$ ipython --no-banner

In [1]: import numpy as np

In [2]: from numpy import linalg as LA

In [3]: np.set_printoptions(precision=3, suppress=True, linewidth=120, floatmode="fixed")

In [4]: def tidy(a):
   ...:     return np.round(a, 3) + 0
   ...: 

In [5]: F = np.array([[0, -1, 1, -1, 0, 2, 1],
   ...:     [0, 0, 1, -1, -2, 2, 2],
   ...:     [0, 2, 1, -2, -1, -2, 0],
   ...:     [-2, 0, 0, -2, 0, 0, 1],
   ...:     [0, 2, 1, 2, 1, -2, -2],
   ...:     [0, -1, 0, -2, -1, 0, 2],
   ...:     [-1, 0, -1, -2, -1, 1, -1],
   ...:     [-2, 0, 2, 1, -2, -2, -2],
   ...:     [-2, -2, 0, -1, 1, -2, 2],
   ...:     [0, -1, -1, 2, -2, 2, 2],
   ...:     [-1, 0, 2, 2, 2, -2, 0]])

In [6]: F
Out[6]: 
array([[ 0, -1,  1, -1,  0,  2,  1],
       [ 0,  0,  1, -1, -2,  2,  2],
       [ 0,  2,  1, -2, -1, -2,  0],
       [-2,  0,  0, -2,  0,  0,  1],
       [ 0,  2,  1,  2,  1, -2, -2],
       [ 0, -1,  0, -2, -1,  0,  2],
       [-1,  0, -1, -2, -1,  1, -1],
       [-2,  0,  2,  1, -2, -2, -2],
       [-2, -2,  0, -1,  1, -2,  2],
       [ 0, -1, -1,  2, -2,  2,  2],
       [-1,  0,  2,  2,  2, -2,  0]])

In [7]: proj = F @ LA.solve(F.T @ F, F.T)

In [8]: LA.matrix_rank(np.eye(11) - proj)
Out[8]: np.int64(4)

In [9]: tidy(LA.eigvalsh(proj))
Out[9]: array([0.000, 0.000, 0.000, 0.000, 1.000, 1.000, 1.000, 1.000, 1.000, 1.000, 1.000])

In [10]: rng = np.random.default_rng(29)

In [11]: z = rng.permutation(7)

In [12]: Y = F[:, z] * rng.choice([-1, 1], 7)

In [13]: Y
Out[13]: 
array([[ 2,  0, -1, -1,  1,  0,  1],
       [ 2,  0, -1, -2,  1,  2,  0],
       [-2,  0, -2,  0,  1,  1, -2],
       [ 0,  2, -2, -1,  0,  0,  0],
       [-2,  0,  2,  2,  1, -1, -2],
       [ 0,  0, -2, -2,  0,  1,  1],
       [ 1,  1, -2,  1, -1,  1,  0],
       [-2,  2,  1,  2,  2,  2,  0],
       [-2,  2, -1, -2,  0, -1,  2],
       [ 2,  0,  2, -2, -1,  2,  1],
       [-2,  1,  2,  0,  2, -2,  0]])

In [14]: Uu, _, vt = LA.svd(F.T @ Y)

In [15]: tidy(Uu @ vt)
Out[15]: 
array([[ 0.000, -1.000,  0.000,  0.000,  0.000,  0.000,  0.000],
       [ 0.000,  0.000,  0.000,  0.000,  0.000,  0.000, -1.000],
       [ 0.000,  0.000,  0.000,  0.000,  1.000,  0.000,  0.000],
       [ 0.000,  0.000,  1.000,  0.000,  0.000,  0.000,  0.000],
       [ 0.000,  0.000,  0.000,  0.000,  0.000, -1.000,  0.000],
       [ 1.000,  0.000,  0.000,  0.000,  0.000,  0.000,  0.000],
       [ 0.000,  0.000,  0.000, -1.000,  0.000,  0.000,  0.000]])
